>>> import numpy as np
>>> import numpy.linalg as la
>>> np.set_printoptions(precision=1, suppress=True, linewidth=120, sign=" ")
>>> mat = np.loadtxt("dump.csv", delimiter=",")
>>> mat
array([[ 3.,  2.,  0.,  0.],
       [ 2., -1.,  0.,  0.],
       [ 0.,  0.,  3.,  2.],
       [ 0.,  0.,  2., -1.]])
>>> # splits into 2 blocks
>>> x = np.array([-9, 0, -1, -6])
>>> y = mat @ x
>>> y
array([-27., -18., -15.,   4.])
>>> np.round(la.solve(mat, y), 1) + 0
array([-9.,  0., -1., -6.])
>>> np.round(la.solve(mat, 4 * y), 1) + 0
array([-36.,   0.,  -4., -24.])
>>> np.round(la.solve(mat, mat[:, 0]), 1) + 0
array([ 1.,  0.,  0.,  0.])
>>> evals, evecs = la.eigh(mat)
>>> x = np.array([1, 3, 3, 1])
>>> np.abs(mat).sum(axis=1).max(), round(np.abs(evals).max(), 1)
(np.float64(5.0), np.float64(3.8))
>>> x @ mat @ x / (x @ x), round(evals[0], 1), round(float(evals[-1]), 1)
(np.float64(2.2), np.float64(-1.8), 3.8)
>>> mat @ mat
array([[ 13.,   4.,   0.,   0.],
       [  4.,   5.,   0.,   0.],
       [  0.,   0.,  13.,   4.],
       [  0.,   0.,   4.,   5.]])
>>> np.flatnonzero(la.matrix_power((mat != 0) + (mat.T != 0) + np.eye(4), 4)[2])
array([ 2,  3])
>>> round(la.det(mat), 1)
np.float64(49.0)
>>> (la.matrix_power((mat != 0) + (mat.T != 0) + np.eye(4), 4) > 0).astype(int)
array([[ 1,  1,  0,  0],
       [ 1,  1,  0,  0],
       [ 0,  0,  1,  1],
       [ 0,  0,  1,  1]])
>>> B = np.array([[1, -3], [6, 8], [9, 7]])
>>> m1 = np.kron(np.eye(3, dtype=int), B)
>>> m1
array([[ 1, -3,  0,  0,  0,  0],
       [ 6,  8,  0,  0,  0,  0],
       [ 9,  7,  0,  0,  0,  0],
       [ 0,  0,  1, -3,  0,  0],
       [ 0,  0,  6,  8,  0,  0],
       [ 0,  0,  9,  7,  0,  0],
       [ 0,  0,  0,  0,  1, -3],
       [ 0,  0,  0,  0,  6,  8],
       [ 0,  0,  0,  0,  9,  7]])
>>> def softmax(z):
...     e = np.exp(z - z.max(axis=-1, keepdims=True))
...     return e / e.sum(axis=-1, keepdims=True)
... 
>>> np.round(softmax(10 * m1[7]), 1) + 0
array([ 0.,  0.,  0.,  0.,  0.,  1.])
>>> np.round(softmax(m1[7] + 5), 1) + 0
array([ 0. ,  0. ,  0. ,  0. ,  0.1,  0.9])
>>> np.round(softmax(m1[7]), 1) + 0
array([ 0. ,  0. ,  0. ,  0. ,  0.1,  0.9])
>>> S = m1 @ m1.T / np.sqrt(6)
>>> np.round(softmax(S)[7] @ m1, 1) + 0
array([ 0.,  0.,  0.,  0.,  9.,  7.])
>>> softmax(S).round(6).argmax(axis=1)
array([ 0,  2,  2,  3,  5,  5,  6,  8,  8])
>>> np.round(softmax(S), 1) + 0
array([[ 0.9,  0. ,  0. ,  0. ,  0. ,  0. ,  0. ,  0. ,  0. ],
       [ 0. ,  0. ,  1. ,  0. ,  0. ,  0. ,  0. ,  0. ,  0. ],
       [ 0. ,  0. ,  1. ,  0. ,  0. ,  0. ,  0. ,  0. ,  0. ],
       [ 0. ,  0. ,  0. ,  0.9,  0. ,  0. ,  0. ,  0. ,  0. ],
       [ 0. ,  0. ,  0. ,  0. ,  0. ,  1. ,  0. ,  0. ,  0. ],
       [ 0. ,  0. ,  0. ,  0. ,  0. ,  1. ,  0. ,  0. ,  0. ],
       [ 0. ,  0. ,  0. ,  0. ,  0. ,  0. ,  0.9,  0. ,  0. ],
       [ 0. ,  0. ,  0. ,  0. ,  0. ,  0. ,  0. ,  0. ,  1. ],
       [ 0. ,  0. ,  0. ,  0. ,  0. ,  0. ,  0. ,  0. ,  1. ]])
